$ ipython --no-banner

In [1]: import numpy as np

In [2]: np.set_printoptions(precision=4, suppress=True, linewidth=140)

In [3]: def rnd(a):
   ...:     return np.round(a, 4) + 0
   ...: 

In [4]: W0 = np.load("w.npy")

In [5]: W0
Out[5]: 
array([[0, 0, 0, 0],
       [0, 0, 0, 1],
       [0, 0, 0, 0],
       [0, 1, 0, 0]])

In [6]: (np.linalg.matrix_power((W0 != 0) + (W0.T != 0) + np.eye(4), 4) > 0).astype(int)
Out[6]: 
array([[1, 0, 0, 0],
       [0, 1, 0, 1],
       [0, 0, 1, 0],
       [0, 1, 0, 1]])

In [7]: rnd(np.sort(np.linalg.eigvals(W0).real))
Out[7]: array([-1.,  0.,  0.,  1.])

In [8]: np.linalg.matrix_rank(W0, rtol=0.1)
Out[8]: np.int64(2)

In [9]: proj = np.triu(np.array([[-4, 1, -2, 1], [2, 1, 3, 3], [3, 1, -3, -1], [-1, 4, 1, -1]]), 1) + np.eye(4)

In [10]: M2 = proj @ W0 @ np.linalg.inv(proj)

In [11]: M2
Out[11]: 
array([[  0.,   1.,  -3.,  -5.],
       [  0.,   3.,  -9., -17.],
       [  0.,  -1.,   3.,   6.],
       [  0.,   1.,  -3.,  -6.]])

In [12]: proj @ W0 - W0 @ proj
Out[12]: 
array([[ 0.,  1.,  0.,  1.],
       [ 0.,  3.,  0.,  0.],
       [ 0., -1.,  0.,  0.],
       [ 0.,  0., -3., -3.]])

In [13]: np.linalg.matrix_rank(M2)
Out[13]: np.int64(2)

In [14]: J = np.tanh(np.array([[1.8],
    ...:     [0.5],
    ...:     [1.5],
    ...:     [-0.3],
    ...:     [1.4],
    ...:     [0.6],
    ...:     [0.0],
    ...:     [1.2],
    ...:     [-0.1],
    ...:     [-2.8],
    ...:     [-0.8],
    ...:     [0.2],
    ...:     [-1.2],
    ...:     [1.5],
    ...:     [-0.7],
    ...:     [-2.9],
    ...:     [-0.9],
    ...:     [-0.1],
    ...:     [-0.5],
    ...:     [-0.2],
    ...:     [-0.1],
    ...:     [-1.4]]) @ np.array([[0.4, -0.2, -1.0]]))

In [15]: rnd(J)
Out[15]: 
array([[ 0.6169, -0.3452, -0.9468],
       [ 0.1974, -0.0997, -0.4621],
       [ 0.537 , -0.2913, -0.9051],
       [-0.1194,  0.0599,  0.2913],
       [ 0.508 , -0.2729, -0.8854],
       [ 0.2355, -0.1194, -0.537 ],
       [ 0.    ,  0.    ,  0.    ],
       [ 0.4462, -0.2355, -0.8337],
       [-0.04  ,  0.02  ,  0.0997],
       [-0.8076,  0.508 ,  0.9926],
       [-0.3095,  0.1586,  0.664 ],
       [ 0.0798, -0.04  , -0.1974],
       [-0.4462,  0.2355,  0.8337],
       [ 0.537 , -0.2913, -0.9051],
       [-0.2729,  0.1391,  0.6044],
       [-0.821 ,  0.5227,  0.994 ],
       [-0.3452,  0.1781,  0.7163],
       [-0.04  ,  0.02  ,  0.0997],
       [-0.1974,  0.0997,  0.4621],
       [-0.0798,  0.04  ,  0.1974],
       [-0.04  ,  0.02  ,  0.0997],
       [-0.508 ,  0.2729,  0.8854]])

In [16]: cen = J - J.mean(axis=0)

In [17]: V = np.linalg.svd(cen)[2][:2]

In [18]: M2 = cen - cen @ V.T @ V

In [19]: np.linalg.norm(M2, axis=1).round(6).argmax()
Out[19]: np.int64(1)

In [20]: rnd(np.diag(V.T @ V))
Out[20]: array([0.6204, 0.3912, 0.9884])

In [21]: rnd(M2.std(axis=0))
Out[21]: array([0.0026, 0.0033, 0.0005])

In [22]: rnd(np.linalg.norm(M2) / np.linalg.norm(cen))
Out[22]: np.float64(0.0053)

In [23]: M = np.load("data.npy")

In [24]: M
Out[24]: 
array([[0, 0, 0, 1],
       [0, 0, 0, 0],
       [0, 0, 0, 0],
       [1, 0, 0, 0]])

In [25]: w, V = np.linalg.eigh(M)

In [26]: x0 = np.array([-1, -3, -1, -2])

In [27]: np.abs(M).sum(axis=1).max(), np.abs(w).max()
Out[27]: (np.int64(1), np.float64(1.0))

In [28]: rnd(x0 @ M @ x0 / (x0 @ x0)), w[0], w[-1]
Out[28]: (np.float64(0.2667), np.float64(-1.0), np.float64(1.0))

In [29]: rnd(np.linalg.svd(M, compute_uv=False))
Out[29]: array([1., 1., 0., 0.])

In [30]: M.mean(axis=0)
Out[30]: array([0.25, 0.  , 0.  , 0.25])

In [31]: np.abs(M).max()
Out[31]: np.int64(1)

In [32]: np.count_nonzero(M)
Out[32]: np.int64(2)

In [33]: M[:, 4]
Traceback (most recent call last):
  Cell In[33], line 1
    M[:, 4]
IndexError: index 4 is out of bounds for axis 1 with size 4


In [34]: M.shape
Out[34]: (4, 4)

In [35]: (M - M.T) / 2
Out[35]: 
array([[0., 0., 0., 0.],
       [0., 0., 0., 0.],
       [0., 0., 0., 0.],
       [0., 0., 0., 0.]])

In [36]: np.linalg.matrix_power(M, 2)
Out[36]: 
array([[1, 0, 0, 0],
       [0, 0, 0, 0],
       [0, 0, 0, 0],
       [0, 0, 0, 1]])

In [37]: np.allclose(M @ M.T, M.T @ M)
Out[37]: True

In [38]: np.argsort(-np.linalg.norm(M, axis=0).round(6), kind="stable")[:3]
Out[38]: array([0, 3, 1])

In [39]: np.linalg.cond(M) > 100
Out[39]: np.True_

In [40]: rnd(np.linalg.norm(M, 2) / np.linalg.norm(M))
Out[40]: np.float64(0.7071)

In [41]: np.linalg.matrix_rank(M, rtol=0.1)
Out[41]: np.int64(2)

In [42]: arr = np.array([[1, 0, -2], [-1, 1, -2], [-1, -1, 2]])

In [43]: arr
Out[43]: 
array([[ 1,  0, -2],
       [-1,  1, -2],
       [-1, -1,  2]])

In [44]: r0 = np.array([2, 1, 1])

In [45]: M2 = arr + np.outer(r0, np.eye(3)[0])

In [46]: np.linalg.matrix_rank(M2 - arr)
Out[46]: np.int64(1)

In [47]: rnd(np.linalg.det(M2) / np.linalg.det(arr)), rnd(1 + np.linalg.solve(arr, r0)[0])
Out[47]: (np.float64(0.0), np.float64(0.0))

In [48]: M2
Out[48]: 
array([[ 3.,  0., -2.],
       [ 0.,  1., -2.],
       [ 0., -1.,  2.]])

In [49]: rk = np.linalg.matrix_rank(M2)

In [50]: rk
Out[50]: np.int64(2)

In [51]: N = np.linalg.svd(M2)[2][rk:].T

In [52]: [int(np.linalg.matrix_rank(M2[:, :j + 1])) for j in range(3)]
Out[52]: [1, 2, 2]

In [53]: np.linalg.matrix_rank(M2.T @ M2), np.linalg.matrix_rank(M2 @ M2.T)
Out[53]: (np.int64(2), np.int64(2))

In [54]: [int(np.linalg.matrix_rank(M2[:i])) for i in range(1, len(M2) + 1)]
Out[54]: [1, 2, 2]

In [55]: rnd(N @ N.T)
Out[55]: 
array([[0.0816, 0.2449, 0.1224],
       [0.2449, 0.7347, 0.3673],
       [0.1224, 0.3673, 0.1837]])

In [56]: x0 = np.array([2, -2, 0])

In [57]: target = arr @ x0

In [58]: target
Out[58]: array([ 2, -4,  0])

In [59]: rnd(np.linalg.solve(arr.T, arr[0]))
Out[59]: array([1., 0., 0.])

In [60]: rnd(np.linalg.solve(arr, arr[:, 1]))
Out[60]: array([0., 1., 0.])

In [61]: rnd(np.linalg.solve(arr, target))
Out[61]: array([ 2., -2.,  0.])

In [62]: rnd(np.linalg.det(2 * arr)), rnd(np.linalg.det(arr))
Out[62]: (np.float64(-32.0), np.float64(-4.0))

In [63]: rnd(np.poly(arr))
Out[63]: array([ 1., -4.,  1.,  4.])

In [64]: rnd(np.linalg.det(arr[::-1]))
Out[64]: np.float64(4.0)

In [65]: np.einsum("ij,ji->", arr, arr)
Out[65]: np.int64(14)

In [66]: A = np.load("x.npy")

In [67]: A
Out[67]: 
array([[ 6, -1, -5,  4],
       [ 6,  9,  5,  2],
       [ 6,  9,  5,  2],
       [ 3, -6, -9, -6]])

In [68]: proj = np.triu(np.array([[1, 1, 1, 1], [0, 0, 1, 2], [1, 2, 0, 0], [0, 0, 2, 1]]), 1) + np.eye(4)

In [69]: M2 = proj @ A @ np.linalg.inv(proj)

In [70]: rnd(np.poly(M2))
Out[70]: array([   1.,  -14.,   18., 1104.,    0.])

In [71]: proj @ A - A @ proj
Out[71]: 
array([[ 15.,   6.,  -4.,  -6.],
       [ 12.,  -9., -28., -34.],
       [  0.,  -6., -15., -24.],
       [  0.,  -3.,   3.,   9.]])

In [72]: np.linalg.matrix_rank(M2)
Out[72]: np.int64(3)

In [73]: M2 = A / np.linalg.norm(A, axis=1, keepdims=True)

In [74]: cov = M2 @ M2.T

In [75]: np.argwhere(np.triu(np.abs(cov) > 0.95, 1))
Out[75]: array([[1, 2]])

In [76]: (cov - 2 * np.eye(4)).round(6).argmax(axis=1)
Out[76]: array([3, 2, 1, 0])

In [77]: rnd(np.degrees(np.arccos(np.clip(cov[0, 3], -1, 1))))
Out[77]: np.float64(66.4018)

In [78]: np.trace(A)
Out[78]: np.int64(14)

In [79]: (A - A.T) / 2
Out[79]: 
array([[ 0. , -3.5, -5.5,  0.5],
       [ 3.5,  0. , -2. ,  4. ],
       [ 5.5,  2. ,  0. ,  5.5],
       [-0.5, -4. , -5.5,  0. ]])

In [80]: (A + A.T) / 2
Out[80]: 
array([[ 6. ,  2.5,  0.5,  3.5],
       [ 2.5,  9. ,  7. , -2. ],
       [ 0.5,  7. ,  5. , -3.5],
       [ 3.5, -2. , -3.5, -6. ]])

In [81]: rnd(np.linalg.det(A))
Out[81]: np.float64(0.0)

In [82]: np.allclose(A @ A.T, A.T @ A)
Out[82]: False

In [83]: rnd(np.abs(np.linalg.eigvals(A)).max())
Out[83]: np.float64(12.6889)

In [84]: np.allclose(A, A.T)
Out[84]: False

In [85]: Uu, sigma, Vt = np.linalg.svd(A)

In [86]: V = Vt[:(sigma > 1e-8).sum()]

In [87]: rng = np.random.default_rng(844)

In [88]: x0 = A[1] + -1 * A[3] + rng.integers(2) * np.eye(4)[3]

In [89]: x0
Out[89]: array([ 3., 15., 14.,  8.])

In [90]: np.allclose(V.T @ V @ x0, x0)
Out[90]: True

In [91]: rnd(V.T @ V)
Out[91]: 
array([[ 0.7914,  0.2896, -0.2833,  0.0311],
       [ 0.2896,  0.5981,  0.3933, -0.0432],
       [-0.2833,  0.3933,  0.6152,  0.0423],
       [ 0.0311, -0.0432,  0.0423,  0.9954]])

In [92]: K = np.load("dump.npy")

In [93]: K
Out[93]: 
array([[5., 1., 1., 1.],
       [1., 5., 1., 1.],
       [1., 1., 5., 1.],
       [1., 1., 1., 5.]])

In [94]: w, V = np.linalg.eigh(K)

In [95]: np.unique(w.round(6) + 0, return_counts=True)[1]
Out[95]: array([3, 1])

In [96]: rnd(V.T @ V)
Out[96]: 
array([[1., 0., 0., 0.],
       [0., 1., 0., 0.],
       [0., 0., 1., 0.],
       [0., 0., 0., 1.]])

In [97]: rnd(np.abs(V[:, -1]))
Out[97]: array([0.5, 0.5, 0.5, 0.5])

In [98]: rnd(np.linalg.svd(K, compute_uv=False))
Out[98]: array([8., 4., 4., 4.])

In [99]: rnd(V @ np.diag(w) @ V.T)
Out[99]: 
array([[5., 1., 1., 1.],
       [1., 5., 1., 1.],
       [1., 1., 5., 1.],
       [1., 1., 1., 5.]])

In [100]: rnd(w)
Out[100]: array([4., 4., 4., 8.])

In [101]: rnd(w.sum()), np.trace(K)
Out[101]: (np.float64(20.0), np.float64(20.0))
